>>> import numpy as np
>>> from numpy import linalg as LA
>>> np.set_printoptions(precision=2, suppress=True, linewidth=200, floatmode="fixed")
>>> def rnd(a):
...     return np.round(a, 2) + 0
... 
>>> Z = 5 * np.array([[1.6, -0.3, 0.6, 1.1, 0.5, -0.8, -3.2, 0.1, 1.1, 1.6, 0.6, -1.2, 0.9],
...     [1.4, -0.5, -0.1, 0.0, -0.4, 0.6, -1.5, 1.4, -2.0, -1.0, -0.5, 0.5, -2.1],
...     [-0.1, -0.6, -2.0, 1.4, 0.0, -1.0, 0.3, 0.2, 1.8, -0.4, -1.2, -2.3, -0.2]])
>>> rng = np.random.default_rng(86)
>>> lab = rng.integers(0, 3, 33)
>>> m1 = Z[lab] + rng.normal(size=(33, 13))
>>> rnd(m1)
array([[ -0.54,  -1.27,  -9.09,   7.11,  -1.62,  -6.05,   1.52,   1.23,   9.03,  -2.96,  -7.10, -11.10,   0.43],
       [  7.60,  -3.08,   0.21,   0.35,  -2.24,   3.82,  -8.42,   6.64,  -9.49,  -5.23,   0.28,   3.84,  -9.09],
       [  8.80,  -1.48,   2.06,   5.18,   2.12,  -5.66, -14.50,   1.20,   4.05,   8.27,   3.71,  -5.60,   4.26],
       [  8.23,  -1.19,   2.55,   5.34,   1.96,  -5.53, -14.58,   0.24,   4.78,   6.68,   1.35,  -5.80,   4.76],
       [  7.47,  -0.94,   3.76,   4.41,   2.88,  -2.68, -16.30,   1.74,   3.95,   9.40,   2.70,  -4.38,   3.87],
       [  6.24,  -3.59,  -0.75,  -0.83,  -0.08,   2.45,  -7.77,   6.52, -10.15,  -6.48,  -0.10,   1.02, -10.19],
       [  8.05,  -2.05,   5.56,   4.97,   2.38,  -6.32, -16.10,   0.41,   4.23,   7.14,   2.94,  -5.61,   4.18],
       [  7.33,  -2.20,  -1.62,  -0.94,  -0.10,   2.81,  -5.68,   7.35,  -8.30,  -5.33,  -3.58,   2.73, -12.01],
       [  8.29,  -1.27,   3.85,   4.29,   2.47,  -2.25, -16.84,  -0.14,   4.62,   8.04,   3.75,  -6.64,   4.42],
       [  7.73,  -1.90,  -1.26,  -1.44,  -3.50,   3.58,  -7.84,   6.47, -11.41,  -3.91,  -3.17,   1.07, -10.65],
       [  6.84,  -3.40,  -0.28,  -1.08,  -2.37,   5.48,  -6.22,   5.43, -10.97,  -5.98,  -3.53,   2.69, -11.18],
       [  0.40,  -4.03, -11.50,   7.50,  -1.67,  -5.77,   0.84,   1.64,   8.56,  -3.65,  -6.38, -10.02,  -0.99],
       [  7.75,  -1.06,   2.76,   7.99,   2.64,  -3.28, -14.71,   0.29,   5.07,   7.35,   3.32,  -6.10,   5.92],
       [ -0.36,  -3.56,  -9.07,   6.17,  -0.06,  -4.04,  -1.15,  -0.31,  10.73,  -1.78,  -6.49, -10.83,  -0.52],
       [  6.92,  -2.79,   2.27,   3.39,   1.86,  -4.30, -15.56,   1.33,   5.82,   6.83,   2.16,  -6.21,   5.49],
       [  8.78,  -1.87,   4.57,   5.76,   2.62,  -4.77, -14.20,   1.01,   5.24,   8.27,   2.78,  -6.66,   5.01],
       [  1.95,  -0.85, -10.60,   7.04,   1.04,  -5.37,   0.28,   0.60,   9.57,   0.23,  -6.19, -11.22,  -1.26],
       [  4.45,  -1.51,  -1.22,   0.26,  -2.55,   2.90,  -8.95,   8.52,  -9.66,  -6.93,  -1.08,   2.94,  -9.17],
       [  0.33,  -2.74,  -9.13,   9.28,   0.62,  -5.25,   0.26,   2.06,   7.89,  -2.80,  -4.91, -11.25,   0.10],
       [  6.26,  -1.51,  -0.05,  -0.60,  -1.61,   2.36,  -7.15,   8.18,  -9.44,  -5.21,  -4.17,   3.46, -10.04],
       [ -1.79,  -4.23, -11.08,   8.11,  -0.93,  -5.02,   1.03,   0.21,   8.64,  -2.74,  -6.23, -10.55,  -1.41],
       [  7.09,  -1.78,   3.83,   5.52,   2.11,  -4.83, -15.90,   0.34,   5.78,   8.02,   1.51,  -5.36,   4.13],
       [ -1.23,  -3.47,  -9.26,   8.23,   0.27,  -6.10,   2.85,   1.96,   8.99,  -0.39,  -6.70, -12.06,  -0.95],
       [  8.34,   0.00,   4.09,   5.60,   2.12,  -4.94, -16.22,  -0.48,   6.15,   9.35,   2.65,  -6.61,   3.94],
       [  6.41,  -1.47,   2.99,   5.73,   3.24,  -3.23, -14.56,   2.92,   5.67,   7.23,   3.84,  -7.22,   4.91],
       [  7.45,  -2.46,  -2.31,   0.45,  -1.73,   2.40,  -8.24,   8.27,  -9.22,  -4.89,  -2.78,   3.13, -11.49],
       [  7.13,  -1.47,  -0.69,   0.41,  -1.75,   0.88, -10.39,   6.08, -12.16,  -6.13,  -2.86,   2.38,  -9.15],
       [  7.30,  -2.50,  -3.73,   0.69,  -0.46,   1.95,  -8.09,   8.64,  -9.18,  -5.20,  -1.57,   4.77, -10.42],
       [ -1.51,  -3.40,  -7.75,   8.01,   0.46,  -5.77,   1.17,  -0.41,   7.31,  -1.80,  -4.76, -10.22,   0.25],
       [ -0.03,  -3.92, -10.54,   6.80,  -0.93,  -5.00,   0.99,   0.54,   8.31,  -1.83,  -6.66, -10.70,  -2.12],
       [  8.19,  -0.60,   2.36,   4.22,   2.15,  -4.60, -16.21,  -0.38,   5.52,   7.59,   2.40,  -4.63,   5.87],
       [  5.52,  -1.83,  -0.70,  -0.32,  -2.53,   2.33,  -6.93,   6.80,  -7.90,  -4.19,  -0.97,   3.25, -10.09],
       [  7.85,  -0.25,   1.01,   6.11,   1.09,  -4.95, -17.47,   0.44,   7.02,   8.75,   3.11,  -7.37,   4.94]])
>>> x0 = np.array([-2, -1, 1, 1, -2, 2, 2, 2, 2, -1, 0, 2, 2])
>>> y = m1 @ x0
>>> rnd(LA.solve(m1.T @ m1, m1.T @ y))
array([-2.00, -1.00,  1.00,  1.00, -2.00,  2.00,  2.00,  2.00,  2.00, -1.00,  0.00,  2.00,  2.00])
>>> rnd(LA.lstsq(m1, y)[0])
array([-2.00, -1.00,  1.00,  1.00, -2.00,  2.00,  2.00,  2.00,  2.00, -1.00,  0.00,  2.00,  2.00])
>>> y = y + 0.1 * rng.normal(size=33)
>>> rnd(y)
array([ -3.23, -27.14, -53.71, -50.41, -48.46, -39.96, -53.96, -35.62, -53.91, -43.05, -30.44,  -5.18, -41.92,  -9.10, -42.79, -47.74, -23.76, -23.18,  -8.72, -28.45,  -4.89, -46.96,  -5.95, -57.05,
       -39.26, -36.25, -48.23, -33.75,  -7.63, -11.96, -49.91, -25.98, -54.18])
>>> b, *_ = LA.lstsq(m1, y)
>>> rnd(m1.T @ (y - m1 @ b))
array([0.00, 0.00, 0.00, 0.00, 0.00, 0.00, 0.00, 0.00, 0.00, 0.00, 0.00, 0.00, 0.00])
>>> b.round()
array([-2.00, -1.00,  1.00,  1.00, -2.00,  2.00,  2.00,  2.00,  2.00, -1.00,  0.00,  2.00,  2.00])
>>> rnd(b)
array([-2.00, -1.02,  1.00,  0.99, -1.99,  2.00,  2.01,  2.02,  2.00, -1.00,  0.01,  2.01,  2.01])
>>> rnd(LA.norm(y - m1 @ b))
np.float64(0.53)
